$ ipython --no-banner

In [1]: import numpy as np

In [2]: import numpy.linalg as la

In [3]: np.set_printoptions(precision=2, suppress=True, linewidth=120, sign=" ")

In [4]: def tidy(a):
   ...:     return np.round(a, 2) + 0
   ...: 

In [5]: feats = np.array([[1.2, -22.0, -0.3, -1.5, 0.5, -0.6],
   ...:     [0.2, 18.0, 1.7, 0.0, -0.5, 0.6],
   ...:     [-0.5, 12.0, -1.7, 0.9, -0.1, 0.4],
   ...:     [-1.2, -4.0, 0.2, -0.1, -0.8, 1.3],
   ...:     [0.6, 0.0, -0.6, -0.1, -1.3, -0.4],
   ...:     [0.2, -2.0, 1.0, -0.2, 0.2, 1.3],
   ...:     [0.6, -8.0, 0.0, 0.6, 0.0, -0.1]])

In [6]: W1 = np.array([[9, 3, 5, 6, 9],
   ...:     [2, 9, 9, 8, 2],
   ...:     [6, 8, 7, 0, 2],
   ...:     [5, 5, 5, 7, 6],
   ...:     [8, 3, 3, 9, 9],
   ...:     [2, 5, 7, 2, 9]])

In [7]: beta = np.array([0, 3, 3, 0, 3])

In [8]: act = np.maximum(feats @ W1 + beta, 0)

In [9]: la.matrix_rank(act)
Out[9]: np.int64(3)

In [10]: tidy(act)
Out[10]: 
array([[   0. ,    0. ,    0. ,    0. ,    0. ],
       [  45.2,  180.7,  180.6,  141.9,   45.1],
       [  13.8,  102.1,  103.6,   99.2,   27.2],
       [   0. ,    0. ,    0. ,    0. ,    0. ],
       [   0. ,    0. ,    0. ,    0. ,    0. ],
       [   7. ,    0. ,    1.7,    0. ,   15.1],
       [   0. ,    0. ,    0. ,    0. ,    0. ]])

In [11]: tidy((act > 0).mean(axis=0))
Out[11]: array([ 0.43,  0.29,  0.43,  0.29,  0.43])

In [12]: C = np.array([[4, 1], [2, -3], [-1, 5], [4, 1], [3, 0]])

In [13]: tidy(act @ C)
Out[13]: 
array([[    0. ,     0. ],
       [ 1064.5,   548. ],
       [  634.2,   324.7],
       [    0. ,     0. ],
       [    0. ,     0. ],
       [   71.6,    15.5],
       [    0. ,     0. ]])

In [14]: (act @ C).round(6).argmax(axis=1)
Out[14]: array([ 0,  0,  0,  0,  0,  0,  0])

In [15]: U, sig, Vh = la.svd(act)

In [16]: V = Vh[:(sig > 1e-8).sum()]

In [17]: rng = np.random.default_rng(23)

In [18]: x = act[2] + -1 * act[1] + rng.integers(2) * np.eye(5)[1]

In [19]: tidy(x)
Out[19]: array([-31.4, -78.6, -77. , -42.7, -17.9])

In [20]: np.allclose(V.T @ V @ x, x)
Out[20]: True

In [21]: U, sig, Vh = la.svd(feats, full_matrices=False)

In [22]: tidy(np.abs(Vh[0]))
Out[22]: array([ 0.03,  1.  ,  0.01,  0.04,  0.02,  0.02])

In [23]: tidy(np.cumsum(sig ** 2) / np.sum(sig ** 2))
Out[23]: array([ 0.98,  0.99,  1.  ,  1.  ,  1.  ,  1.  ])

In [24]: U.shape, sig.shape, Vh.shape
Out[24]: ((7, 6), (6,), (6, 6))

In [25]: tidy(sig / sig[0])
Out[25]: array([ 1.  ,  0.09,  0.07,  0.05,  0.03,  0.03])

In [26]: tidy(np.sqrt((sig ** 2).sum())), tidy(la.norm(feats))
Out[26]: (np.float64(32.53), np.float64(32.53))

In [27]: tidy(Vh @ Vh.T)
Out[27]: 
array([[ 1.,  0.,  0.,  0.,  0.,  0.],
       [ 0.,  1.,  0.,  0.,  0.,  0.],
       [ 0.,  0.,  1.,  0.,  0.,  0.],
       [ 0.,  0.,  0.,  1.,  0.,  0.],
       [ 0.,  0.,  0.,  0.,  1.,  0.],
       [ 0.,  0.,  0.,  0.,  0.,  1.]])

In [28]: x = np.array([3, 1, 3, 3, 0, 2])

In [29]: y = feats @ x

In [30]: tidy(la.lstsq(feats, y)[0])
Out[30]: array([ 3.,  1.,  3.,  3.,  0.,  2.])

In [31]: tidy(la.solve(feats.T @ feats, feats.T @ y))
Out[31]: array([ 3.,  1.,  3.,  3.,  0.,  2.])

In [32]: tidy(y)
Out[32]: array([-25. ,  24.9,   8.9,  -4.7,  -1.1,   3.6,  -4.6])

In [33]: tidy(la.pinv(feats) @ feats)
Out[33]: 
array([[ 1.,  0.,  0.,  0.,  0.,  0.],
       [ 0.,  1.,  0.,  0.,  0.,  0.],
       [ 0.,  0.,  1.,  0.,  0.,  0.],
       [ 0.,  0.,  0.,  1.,  0.,  0.],
       [ 0.,  0.,  0.,  0.,  1.,  0.],
       [ 0.,  0.,  0.,  0.,  0.,  1.]])

In [34]: y = y + 0.05 * rng.normal(size=7)

In [35]: tidy(y)
Out[35]: array([-24.99,  24.9 ,   8.78,  -4.68,  -1.21,   3.65,  -4.57])

In [36]: beta, *_ = la.lstsq(feats, y)

In [37]: [round(float(la.norm(la.solve(feats.T @ feats + lam * np.eye(6), feats.T @ y))), 2) for lam in (0, 1, 10, 100)]
Out[37]: [5.68, 3.86, 1.8, 1.04]

In [38]: tidy(beta)
Out[38]: array([ 2.96,  1.  ,  3.06,  3.03,  0.04,  1.99])

In [39]: F = np.loadtxt("layer3.csv", delimiter=",")

In [40]: F
Out[40]: 
array([[ 0.,  0.,  0.,  1.,  1.,  0.,  1.,  0.,  0.,  0.],
       [ 0.,  0.,  1.,  0.,  0.,  0.,  0.,  0.,  1.,  1.],
       [ 0.,  1.,  0.,  0.,  0.,  0.,  0.,  0.,  1.,  1.],
       [ 1.,  0.,  0.,  0.,  1.,  0.,  1.,  0.,  0.,  0.],
       [ 1.,  0.,  0.,  1.,  0.,  0.,  1.,  0.,  0.,  0.],
       [ 0.,  0.,  0.,  0.,  0.,  0.,  0.,  1.,  0.,  0.],
       [ 1.,  0.,  0.,  1.,  1.,  0.,  0.,  0.,  0.,  0.],
       [ 0.,  0.,  0.,  0.,  0.,  1.,  0.,  0.,  0.,  0.],
       [ 0.,  1.,  1.,  0.,  0.,  0.,  0.,  0.,  0.,  1.],
       [ 0.,  1.,  1.,  0.,  0.,  0.,  0.,  0.,  1.,  0.]])

In [41]: x = np.array([3, -2, -1, 2, 2, -2, 2, -2, 0, -3])

In [42]: F @ np.ones(10)
Out[42]: array([ 3.,  3.,  3.,  3.,  3.,  1.,  3.,  1.,  3.,  3.])

In [43]: F @ np.eye(10)[6]
Out[43]: array([ 1.,  0.,  0.,  1.,  1.,  0.,  0.,  0.,  0.,  0.])

In [44]: F * x
Out[44]: 
array([[ 0., -0., -0.,  2.,  2., -0.,  2., -0.,  0., -0.],
       [ 0., -0., -1.,  0.,  0., -0.,  0., -0.,  0., -3.],
       [ 0., -2., -0.,  0.,  0., -0.,  0., -0.,  0., -3.],
       [ 3., -0., -0.,  0.,  2., -0.,  2., -0.,  0., -0.],
       [ 3., -0., -0.,  2.,  0., -0.,  2., -0.,  0., -0.],
       [ 0., -0., -0.,  0.,  0., -0.,  0., -2.,  0., -0.],
       [ 3., -0., -0.,  2.,  2., -0.,  0., -0.,  0., -0.],
       [ 0., -0., -0.,  0.,  0., -2.,  0., -0.,  0., -0.],
       [ 0., -2., -1.,  0.,  0., -0.,  0., -0.,  0., -3.],
       [ 0., -2., -1.,  0.,  0., -0.,  0., -0.,  0., -0.]])

In [45]: F @ x
Out[45]: array([ 6., -4., -5.,  7.,  7., -2.,  7., -2., -6., -3.])

In [46]: (F @ x).argmax()
Out[46]: np.int64(3)

In [47]: (F * x).sum(axis=1)
Out[47]: array([ 6., -4., -5.,  7.,  7., -2.,  7., -2., -6., -3.])

In [48]: x = np.array([0, 2, 3, 1, 2, 4, 3, 4, 2, 0])

In [49]: y = F @ x

In [50]: y
Out[50]: array([ 6.,  5.,  4.,  5.,  4.,  4.,  3.,  4.,  5.,  7.])

In [51]: tidy(la.solve(F.T, F[2]))
Out[51]: array([ 0.,  0.,  1.,  0.,  0.,  0.,  0.,  0.,  0.,  0.])

In [52]: tidy(la.solve(F, y + F[:, 8]))
Out[52]: array([ 0.,  2.,  3.,  1.,  2.,  4.,  3.,  4.,  3.,  0.])

In [53]: u, r1 = F[2], F[9]

In [54]: u @ r1
Out[54]: np.float64(2.0)

In [55]: u @ u
Out[55]: np.float64(3.0)

In [56]: pr = (u @ r1) / (u @ u) * u

In [57]: np.outer(u, r1)
Out[57]: 
array([[ 0.,  0.,  0.,  0.,  0.,  0.,  0.,  0.,  0.,  0.],
       [ 0.,  1.,  1.,  0.,  0.,  0.,  0.,  0.,  1.,  0.],
       [ 0.,  0.,  0.,  0.,  0.,  0.,  0.,  0.,  0.,  0.],
       [ 0.,  0.,  0.,  0.,  0.,  0.,  0.,  0.,  0.,  0.],
       [ 0.,  0.,  0.,  0.,  0.,  0.,  0.,  0.,  0.,  0.],
       [ 0.,  0.,  0.,  0.,  0.,  0.,  0.,  0.,  0.,  0.],
       [ 0.,  0.,  0.,  0.,  0.,  0.,  0.,  0.,  0.,  0.],
       [ 0.,  0.,  0.,  0.,  0.,  0.,  0.,  0.,  0.,  0.],
       [ 0.,  1.,  1.,  0.,  0.,  0.,  0.,  0.,  1.,  0.],
       [ 0.,  1.,  1.,  0.,  0.,  0.,  0.,  0.,  1.,  0.]])

In [58]: tidy(la.norm(u + r1) ** 2 + la.norm(u - r1) ** 2)
Out[58]: np.float64(12.0)

In [59]: tidy(pr)
Out[59]: array([ 0.  ,  0.67,  0.  ,  0.  ,  0.  ,  0.  ,  0.  ,  0.  ,  0.67,  0.67])

In [60]: tidy((r1 - pr) @ u)
Out[60]: np.float64(0.0)

In [61]: tidy(r1 - pr)
Out[61]: array([ 0.  ,  0.33,  1.  ,  0.  ,  0.  ,  0.  ,  0.  ,  0.  ,  0.33, -0.67])

In [62]: A = np.loadtxt("m.csv", delimiter=",")

In [63]: A
Out[63]: 
array([[ 2.,  0.,  2.,  2.,  1.],
       [ 1.,  2.,  0.,  2.,  2.],
       [ 2.,  1.,  2.,  0.,  2.],
       [ 2.,  2.,  1.,  2.,  0.],
       [ 0.,  2.,  2.,  1.,  2.]])

In [64]: M2 = np.array([[1, -2, -2], [-3, -3, 3]])

In [65]: C = np.kron(M2, A)

In [66]: tidy(la.norm(C, 2)), tidy(la.norm(M2, 2) * la.norm(A, 2))
Out[66]: (np.float64(36.7), np.float64(36.7))

In [67]: C.shape
Out[67]: (10, 15)

In [68]: A[1] @ A[4]
Out[68]: np.float64(10.0)

In [69]: tidy(la.norm(A, axis=1))
Out[69]: array([ 3.61,  3.61,  3.61,  3.61,  3.61])

In [70]: tidy(la.norm(A, axis=0))
Out[70]: array([ 3.61,  3.61,  3.61,  3.61,  3.61])

In [71]: u = np.array([0, -2, -1])

In [72]: np.polyval(u, A[3])
Out[72]: array([-5., -5., -3., -5., -1.])

In [73]: np.array([np.convolve(row, u, "same") for row in A])
Out[73]: 
array([[-4., -2., -4., -6., -4.],
       [-2., -5., -2., -4., -6.],
       [-4., -4., -5., -2., -4.],
       [-4., -6., -4., -5., -2.],
       [ 0., -4., -6., -4., -5.]])

In [74]: np.correlate(A[3], A[0], "full")
Out[74]: array([  2.,   6.,   9.,   8.,  10.,   8.,   2.,   4.,   0.])

In [75]: np.cross(A[3, :3], A[0, :3])
Out[75]: array([ 4., -2., -4.])
